% ipython --no-banner

In [1]: import numpy as np

In [2]: import numpy.linalg as la

In [3]: np.set_printoptions(suppress=True, linewidth=140)

In [4]: def tidy(a):
   ...:     return np.round(a, 2) + 0
   ...: 

In [5]: X = np.load("test13.npy")

In [6]: print(X)
[[-3. -1.  3.  2.  6.  1.  0. -3.  1.]
 [ 2.  1.  2.  1.  7.  0.  3.  4.  6.]
 [-2. -3. -3.  2.  9. -5. -6.  3.  6.]
 [ 3.  2. -3.  0.  6. -7. -1.  7. -4.]
 [ 0.  0.  0.  0.  1. -5.  2.  2. -3.]
 [ 0.  0.  0.  0.  3. -5.  4. -5. -5.]
 [ 0.  0.  0.  0.  4.  1.  1.  3. -2.]
 [ 0.  0.  0.  0.  3.  5.  2.  2. -1.]
 [ 0.  0.  0.  0.  4. -4. -5. -3. -1.]]

In [7]: print(round(np.log10(la.cond(X))))
3

In [8]: print(la.matrix_rank(X, rtol=0.1))
7

In [9]: M2 = la.inv(X)

In [10]: print(tidy(la.det(X) * M2))
[[  14616.  -18144.   -5544.    8064. -407163.  100952.  667908. -588919. -189936.]
 [ -19656.   15120.   12096.  -21672.  424698. -102520. -658584.  593546.  192456.]
 [   1512.   -8064.    2520.    8568. -129015.   35928.  183996. -164979.  -61632.]
 [ -12600.   -7560.   -6048.  -11592. -403521.  105016.  700956. -594389. -169920.]
 [      0.       0.       0.       0.   50196.  -14240.  -83304.   67996.   19224.]
 [      0.       0.       0.       0.  -25365.    7832.   48060.  -46369.  -12816.]
 [      0.       0.       0.       0.   45123.  -15664.  -73692.   64703.   25632.]
 [      0.       0.       0.       0.   -7476.    4984.       0.   -2492.       0.]
 [      0.       0.       0.       0.   99057.  -24920. -156996.  141421.   44856.]]

In [11]: print(tidy(la.inv(M2)))
[[-3. -1.  3.  2.  6.  1.  0. -3.  1.]
 [ 2.  1.  2.  1.  7.  0.  3.  4.  6.]
 [-2. -3. -3.  2.  9. -5. -6.  3.  6.]
 [ 3.  2. -3.  0.  6. -7. -1.  7. -4.]
 [ 0.  0.  0.  0.  1. -5.  2.  2. -3.]
 [ 0.  0.  0.  0.  3. -5.  4. -5. -5.]
 [ 0.  0.  0.  0.  4.  1.  1.  3. -2.]
 [ 0.  0.  0.  0.  3.  5.  2.  2. -1.]
 [ 0.  0.  0.  0.  4. -4. -5. -3. -1.]]

In [12]: print(np.allclose(M2, X.T))
False

In [13]: print(tidy(la.slogdet(X)[0]))
-1.0

In [14]: print(tidy(la.cond(X)))
770.45
